$ python3 -q
>>> import numpy as np
>>> import numpy.linalg as la
>>> np.set_printoptions(precision=2, suppress=True, linewidth=120, legacy="1.25")
>>> def rd(a):
...     return np.round(a, 2) + 0
... 
>>> mat = np.array([[0, 1, 0, 1, 0, 1, 0],
...     [1, 0, 0, 0, 0, 1, 1],
...     [0, 0, 0, 0, 0, 1, 1],
...     [1, 0, 0, 0, 1, 0, 1],
...     [0, 0, 0, 1, 0, 0, 0],
...     [1, 1, 1, 0, 0, 0, 0],
...     [0, 1, 1, 1, 0, 0, 0]])
>>> th = np.radians(90)
>>> Rm = np.eye(7)
>>> Rm[6, 6] = Rm[3, 3] = np.cos(th)
>>> Rm[6, 3], Rm[3, 6] = -np.sin(th), np.sin(th)
>>> rd(Rm)
array([[ 1.,  0.,  0.,  0.,  0.,  0.,  0.],
       [ 0.,  1.,  0.,  0.,  0.,  0.,  0.],
       [ 0.,  0.,  1.,  0.,  0.,  0.,  0.],
       [ 0.,  0.,  0.,  0.,  0.,  0.,  1.],
       [ 0.,  0.,  0.,  0.,  1.,  0.,  0.],
       [ 0.,  0.,  0.,  0.,  0.,  1.,  0.],
       [ 0.,  0.,  0., -1.,  0.,  0.,  0.]])
>>> out = mat @ Rm.T
>>> np.allclose(mat @ mat.T, out @ out.T)
True
>>> np.abs(out - mat).max(axis=0)
array([0., 0., 0., 1., 0., 0., 1.])
>>> rd(la.svd(mat, compute_uv=False)), rd(la.svd(out, compute_uv=False))
(array([2.78, 2.3 , 1.7 , 1.13, 0.69, 0.59, 0.  ]), array([2.78, 2.3 , 1.7 , 1.13, 0.69, 0.59, 0.  ]))
>>> np.allclose(la.norm(mat, axis=1), la.norm(out, axis=1))
True
>>> mat @ mat
array([[3, 1, 1, 0, 1, 1, 2],
       [1, 3, 2, 2, 0, 1, 0],
       [1, 2, 2, 1, 0, 0, 0],
       [0, 2, 1, 3, 0, 1, 0],
       [1, 0, 0, 0, 1, 0, 1],
       [1, 1, 0, 1, 0, 3, 2],
       [2, 0, 0, 0, 1, 2, 3]])
>>> mat.sum(axis=0)
array([3, 3, 2, 3, 1, 3, 3])
>>> np.argwhere(np.triu(mat))
array([[0, 1],
       [0, 3],
       [0, 5],
       [1, 5],
       [1, 6],
       [2, 5],
       [2, 6],
       [3, 4],
       [3, 6]])
>>> np.trace(mat @ mat @ mat) // 6
1
>>> low = np.diag(mat.sum(axis=1)) - mat
>>> round(la.det(low[1:, 1:]))
35
>>> low @ np.ones(7)
array([0., 0., 0., 0., 0., 0., 0.])
>>> (la.eigvalsh(low) < 1e-8).sum()
1
>>> la.matrix_rank(low)
6
>>> rd(la.eigvalsh(low))
array([0.  , 0.69, 1.85, 2.52, 3.23, 4.53, 5.18])
>>> F = np.array([[-1.5, -1.2, 0.5, 0.1, -0.9, -0.6, 0.1, -1.3],
...     [-1.5, 1.6, 1.1, -0.1, -0.8, 0.4, -0.9, 0.5],
...     [-1.5, -1.2, -0.8, -1.6, 1.1, -0.2, 0.9, 0.2],
...     [1.1, -1.1, -1.6, 0.9, 0.5, -1.3, -1.5, -1.7],
...     [-0.3, -1.3, -0.8, 1.1, 0.7, 1.1, 1.9, -0.8],
...     [1.7, -0.4, -0.3, -1.2, -1.3, 0.9, -0.6, -2.1],
...     [0.8, -1.2, -1.3, -0.7, -0.9, 0.5, 2.1, -0.6],
...     [0.2, -1.7, -0.5, -0.4, 0.8, 0.3, -0.8, -1.9]])
>>> F
array([[-1.5, -1.2,  0.5,  0.1, -0.9, -0.6,  0.1, -1.3],
       [-1.5,  1.6,  1.1, -0.1, -0.8,  0.4, -0.9,  0.5],
       [-1.5, -1.2, -0.8, -1.6,  1.1, -0.2,  0.9,  0.2],
       [ 1.1, -1.1, -1.6,  0.9,  0.5, -1.3, -1.5, -1.7],
       [-0.3, -1.3, -0.8,  1.1,  0.7,  1.1,  1.9, -0.8],
       [ 1.7, -0.4, -0.3, -1.2, -1.3,  0.9, -0.6, -2.1],
       [ 0.8, -1.2, -1.3, -0.7, -0.9,  0.5,  2.1, -0.6],
       [ 0.2, -1.7, -0.5, -0.4,  0.8,  0.3, -0.8, -1.9]])
>>> rng = np.random.default_rng(13815)
>>> lab = rng.permutation(8)
>>> out = F[:, lab] * rng.choice([-1, 1], 8)
>>> out
array([[-0.9,  1.2,  0.5, -0.1, -0.6, -1.3, -0.1,  1.5],
       [-0.8, -1.6,  1.1,  0.9,  0.4,  0.5,  0.1,  1.5],
       [ 1.1,  1.2, -0.8, -0.9, -0.2,  0.2,  1.6,  1.5],
       [ 0.5,  1.1, -1.6,  1.5, -1.3, -1.7, -0.9, -1.1],
       [ 0.7,  1.3, -0.8, -1.9,  1.1, -0.8, -1.1,  0.3],
       [-1.3,  0.4, -0.3,  0.6,  0.9, -2.1,  1.2, -1.7],
       [-0.9,  1.2, -1.3, -2.1,  0.5, -0.6,  0.7, -0.8],
       [ 0.8,  1.7, -0.5,  0.8,  0.3, -1.9,  0.4, -0.2]])
>>> left, _, vt = la.svd(F.T @ out)
>>> rd(left @ vt)
array([[ 0.,  0.,  0.,  0.,  0.,  0.,  0., -1.],
       [ 0., -1.,  0.,  0.,  0.,  0.,  0.,  0.],
       [ 0.,  0.,  1.,  0.,  0.,  0.,  0.,  0.],
       [ 0.,  0.,  0.,  0.,  0.,  0., -1.,  0.],
       [ 1.,  0.,  0.,  0.,  0.,  0.,  0.,  0.],
       [ 0.,  0.,  0.,  0.,  1.,  0.,  0.,  0.],
       [ 0.,  0.,  0., -1.,  0.,  0.,  0.,  0.],
       [ 0.,  0.,  0.,  0.,  0.,  1.,  0.,  0.]])
>>> lab
array([4, 1, 2, 6, 5, 7, 3, 0])
